$ python3 -q
>>> import numpy as np
>>> np.set_printoptions(suppress=True, linewidth=160)
>>> def rd(a):
...     return np.round(a, 2) + 0
... 
>>> A = np.loadtxt("sample14.csv", delimiter=",")
>>> A
array([[3.35, 3.35, 3.35, 0.  ],
       [4.11, 4.11, 4.11, 0.  ],
       [4.12, 4.12, 4.12, 0.  ],
       [4.18, 4.18, 4.18, 0.  ],
       [4.95, 4.95, 4.95, 0.  ],
       [4.3 , 4.3 , 4.3 , 0.  ],
       [2.91, 2.91, 2.91, 0.  ],
       [3.58, 3.58, 3.58, 0.  ],
       [3.6 , 3.6 , 3.6 , 0.  ],
       [5.58, 5.58, 5.58, 0.  ],
       [3.84, 3.84, 3.84, 0.  ],
       [4.45, 4.45, 4.45, 0.  ],
       [3.99, 3.99, 3.99, 0.  ],
       [3.63, 3.63, 3.63, 0.  ],
       [3.5 , 3.5 , 3.5 , 0.  ],
       [3.72, 3.72, 3.72, 0.  ],
       [4.72, 4.72, 4.72, 0.  ],
       [6.06, 6.06, 6.06, 0.  ],
       [4.58, 4.58, 4.58, 0.  ],
       [2.57, 2.57, 2.57, 0.  ],
       [4.03, 4.03, 4.03, 0.  ],
       [3.86, 3.86, 3.86, 0.  ],
       [5.25, 5.25, 5.25, 0.  ],
       [4.33, 4.33, 4.33, 0.  ],
       [3.29, 3.29, 3.29, 0.  ],
       [4.69, 4.69, 4.69, 0.  ],
       [4.72, 4.72, 4.72, 0.  ],
       [4.17, 4.17, 4.17, 0.  ],
       [4.6 , 4.6 , 4.6 , 0.  ],
       [3.45, 3.45, 3.45, 0.  ],
       [3.73, 3.73, 3.73, 0.  ],
       [4.87, 4.87, 4.87, 0.  ],
       [3.21, 3.21, 3.21, 0.  ],
       [2.7 , 2.7 , 2.7 , 0.  ],
       [4.13, 4.13, 4.13, 0.  ],
       [2.79, 2.79, 2.79, 0.  ],
       [2.78, 2.78, 2.78, 0.  ],
       [2.42, 2.42, 2.42, 0.  ],
       [3.25, 3.25, 3.25, 0.  ],
       [5.99, 5.99, 5.99, 0.  ],
       [3.06, 3.06, 3.06, 0.  ],
       [3.38, 3.38, 3.38, 0.  ],
       [3.83, 3.83, 3.83, 0.  ],
       [2.3 , 2.3 , 2.3 , 0.  ],
       [6.07, 6.07, 6.07, 0.  ]])
>>> r = np.linalg.matrix_rank(A)
>>> r
np.int64(1)
>>> ns = np.linalg.svd(A)[2][r:].T
>>> ns.shape
(4, 3)
>>> [int(np.linalg.matrix_rank(np.delete(A, i, axis=0))) for i in range(45)]
[1, 1, 1, 1, 1, 1, 1, 1, 1, 1, 1, 1, 1, 1, 1, 1, 1, 1, 1, 1, 1, 1, 1, 1, 1, 1, 1, 1, 1, 1, 1, 1, 1, 1, 1, 1, 1, 1, 1, 1, 1, 1, 1, 1, 1]
>>> np.linalg.matrix_rank(A.T @ A), np.linalg.matrix_rank(A @ A.T)
(np.int64(1), np.int64(1))
>>> out = np.array([[8, 7, 2, 3, 8, 2, 7, 5, 5, 2],
...     [5, 4, 5, 6, 8, 7, 3, 1, 1, 9],
...     [3, 4, 5, 0, 7, 2, 0, 1, 6, 3],
...     [1, 8, 2, 1, 8, 2, 4, 3, 7, 0],
...     [8, 6, 0, 5, 4, 4, 9, 4, 3, 1],
...     [5, 5, 9, 9, 6, 8, 5, 2, 7, 4],
...     [5, 2, 6, 4, 9, 7, 5, 4, 4, 4],
...     [3, 0, 4, 3, 4, 0, 0, 9, 2, 7],
...     [8, 1, 1, 3, 7, 1, 6, 3, 1, 5],
...     [5, 4, 5, 3, 2, 1, 8, 3, 5, 7]])
>>> K = out - out.T
>>> K
array([[ 0,  2, -1,  2,  0, -3,  2,  2, -3, -3],
       [-2,  0,  1, -2,  2,  2,  1,  1,  0,  5],
       [ 1, -1,  0, -2,  7, -7, -6, -3,  5, -2],
       [-2,  2,  2,  0,  3, -7,  0,  0,  4, -3],
       [ 0, -2, -7, -3,  0, -2,  0,  0, -4, -1],
       [ 3, -2,  7,  7,  2,  0, -2,  2,  6,  3],
       [-2, -1,  6,  0,  0,  2,  0,  4, -2, -4],
       [-2, -1,  3,  0,  0, -2, -4,  0, -1,  4],
       [ 3,  0, -5, -4,  4, -6,  2,  1,  0,  0],
       [ 3, -5,  2,  3,  1, -3,  4, -4,  0,  0]])
>>> # skew, so no eigenvalue has a real part
>>> out = np.linalg.inv(K)
>>> np.allclose(out, K.T)
False
>>> rd(np.linalg.cond(K))
np.float64(8.36)
>>> rd(np.linalg.slogdet(K)[0])
np.float64(1.0)
>>> (np.abs(out) > 1e-9).astype(int)
array([[0, 1, 1, 1, 1, 1, 1, 1, 1, 1],
       [1, 0, 1, 1, 1, 1, 1, 1, 1, 1],
       [1, 1, 0, 1, 1, 1, 1, 1, 1, 1],
       [1, 1, 1, 0, 1, 1, 1, 1, 1, 1],
       [1, 1, 1, 1, 0, 1, 1, 1, 1, 1],
       [1, 1, 1, 1, 1, 0, 1, 1, 1, 1],
       [1, 1, 1, 1, 1, 1, 0, 1, 1, 1],
       [1, 1, 1, 1, 1, 1, 1, 0, 1, 1],
       [1, 1, 1, 1, 1, 1, 1, 1, 0, 1],
       [1, 1, 1, 1, 1, 1, 1, 1, 1, 0]])
>>> out = K / np.linalg.norm(K, axis=1, keepdims=True)
>>> gram = out @ out.T
>>> rd(np.degrees(np.arccos(np.clip(gram[5, 2], -1, 1))))
np.float64(78.32)
>>> rd(gram[5])
array([-0.28,  0.07,  0.2 ,  0.2 , -0.79,  1.  ,  0.19,  0.33, -0.36,  0.33])
>>> (gram - 2 * np.eye(10)).round(6).argmax(axis=1)
array([3, 7, 3, 2, 8, 7, 0, 1, 4, 5])
>>> f = np.array([4, -4, 2, 2, -4, 3, 5, -2, 5, 1])
>>> out = K + np.outer(f, np.eye(10)[2])
>>> out
array([[  0.,   2.,   3.,   2.,   0.,  -3.,   2.,   2.,  -3.,  -3.],
       [ -2.,   0.,  -3.,  -2.,   2.,   2.,   1.,   1.,   0.,   5.],
       [  1.,  -1.,   2.,  -2.,   7.,  -7.,  -6.,  -3.,   5.,  -2.],
       [ -2.,   2.,   4.,   0.,   3.,  -7.,   0.,   0.,   4.,  -3.],
       [  0.,  -2., -11.,  -3.,   0.,  -2.,   0.,   0.,  -4.,  -1.],
       [  3.,  -2.,  10.,   7.,   2.,   0.,  -2.,   2.,   6.,   3.],
       [ -2.,  -1.,  11.,   0.,   0.,   2.,   0.,   4.,  -2.,  -4.],
       [ -2.,  -1.,   1.,   0.,   0.,  -2.,  -4.,   0.,  -1.,   4.],
       [  3.,   0.,   0.,  -4.,   4.,  -6.,   2.,   1.,   0.,   0.],
       [  3.,  -5.,   3.,   3.,   1.,  -3.,   4.,  -4.,   0.,   0.]])
>>> np.linalg.matrix_rank(out - K)
np.int64(1)
>>> M = np.loadtxt("block2.csv", delimiter=",")
>>> rd(M)
array([[ 1.  ,  0.  ,  0.  ,  0.  ,  0.  ,  0.  ,  0.  ,  0.  ,  0.  ,  0.  ,  0.  ],
       [ 0.  ,  1.  ,  0.  ,  0.  ,  0.  ,  0.  ,  0.  ,  0.  ,  0.  ,  0.  ,  0.  ],
       [ 0.  ,  0.  ,  0.97,  0.  ,  0.  ,  0.  ,  0.  ,  0.26,  0.  ,  0.  ,  0.  ],
       [ 0.  ,  0.  ,  0.  ,  1.  ,  0.  ,  0.  ,  0.  ,  0.  ,  0.  ,  0.  ,  0.  ],
       [ 0.  ,  0.  ,  0.  ,  0.  ,  1.  ,  0.  ,  0.  ,  0.  ,  0.  ,  0.  ,  0.  ],
       [ 0.  ,  0.  ,  0.  ,  0.  ,  0.  ,  1.  ,  0.  ,  0.  ,  0.  ,  0.  ,  0.  ],
       [ 0.  ,  0.  ,  0.  ,  0.  ,  0.  ,  0.  ,  1.  ,  0.  ,  0.  ,  0.  ,  0.  ],
       [ 0.  ,  0.  , -0.26,  0.  ,  0.  ,  0.  ,  0.  ,  0.97,  0.  ,  0.  ,  0.  ],
       [ 0.  ,  0.  ,  0.  ,  0.  ,  0.  ,  0.  ,  0.  ,  0.  ,  1.  ,  0.  ,  0.  ],
       [ 0.  ,  0.  ,  0.  ,  0.  ,  0.  ,  0.  ,  0.  ,  0.  ,  0.  ,  1.  ,  0.  ],
       [ 0.  ,  0.  ,  0.  ,  0.  ,  0.  ,  0.  ,  0.  ,  0.  ,  0.  ,  0.  ,  1.  ]])
>>> out = np.linalg.inv(M)
>>> rd(np.linalg.inv(out))
array([[ 1.  ,  0.  ,  0.  ,  0.  ,  0.  ,  0.  ,  0.  ,  0.  ,  0.  ,  0.  ,  0.  ],
       [ 0.  ,  1.  ,  0.  ,  0.  ,  0.  ,  0.  ,  0.  ,  0.  ,  0.  ,  0.  ,  0.  ],
       [ 0.  ,  0.  ,  0.97,  0.  ,  0.  ,  0.  ,  0.  ,  0.26,  0.  ,  0.  ,  0.  ],
       [ 0.  ,  0.  ,  0.  ,  1.  ,  0.  ,  0.  ,  0.  ,  0.  ,  0.  ,  0.  ,  0.  ],
       [ 0.  ,  0.  ,  0.  ,  0.  ,  1.  ,  0.  ,  0.  ,  0.  ,  0.  ,  0.  ,  0.  ],
       [ 0.  ,  0.  ,  0.  ,  0.  ,  0.  ,  1.  ,  0.  ,  0.  ,  0.  ,  0.  ,  0.  ],
       [ 0.  ,  0.  ,  0.  ,  0.  ,  0.  ,  0.  ,  1.  ,  0.  ,  0.  ,  0.  ,  0.  ],
       [ 0.  ,  0.  , -0.26,  0.  ,  0.  ,  0.  ,  0.  ,  0.97,  0.  ,  0.  ,  0.  ],
       [ 0.  ,  0.  ,  0.  ,  0.  ,  0.  ,  0.  ,  0.  ,  0.  ,  1.  ,  0.  ,  0.  ],
       [ 0.  ,  0.  ,  0.  ,  0.  ,  0.  ,  0.  ,  0.  ,  0.  ,  0.  ,  1.  ,  0.  ],
       [ 0.  ,  0.  ,  0.  ,  0.  ,  0.  ,  0.  ,  0.  ,  0.  ,  0.  ,  0.  ,  1.  ]])
>>> rd(M @ out)
array([[1., 0., 0., 0., 0., 0., 0., 0., 0., 0., 0.],
       [0., 1., 0., 0., 0., 0., 0., 0., 0., 0., 0.],
       [0., 0., 1., 0., 0., 0., 0., 0., 0., 0., 0.],
       [0., 0., 0., 1., 0., 0., 0., 0., 0., 0., 0.],
       [0., 0., 0., 0., 1., 0., 0., 0., 0., 0., 0.],
       [0., 0., 0., 0., 0., 1., 0., 0., 0., 0., 0.],
       [0., 0., 0., 0., 0., 0., 1., 0., 0., 0., 0.],
       [0., 0., 0., 0., 0., 0., 0., 1., 0., 0., 0.],
       [0., 0., 0., 0., 0., 0., 0., 0., 1., 0., 0.],
       [0., 0., 0., 0., 0., 0., 0., 0., 0., 1., 0.],
       [0., 0., 0., 0., 0., 0., 0., 0., 0., 0., 1.]])
>>> rd(np.linalg.cond(M))
np.float64(1.0)
>>> np.allclose(out, M.T)
True
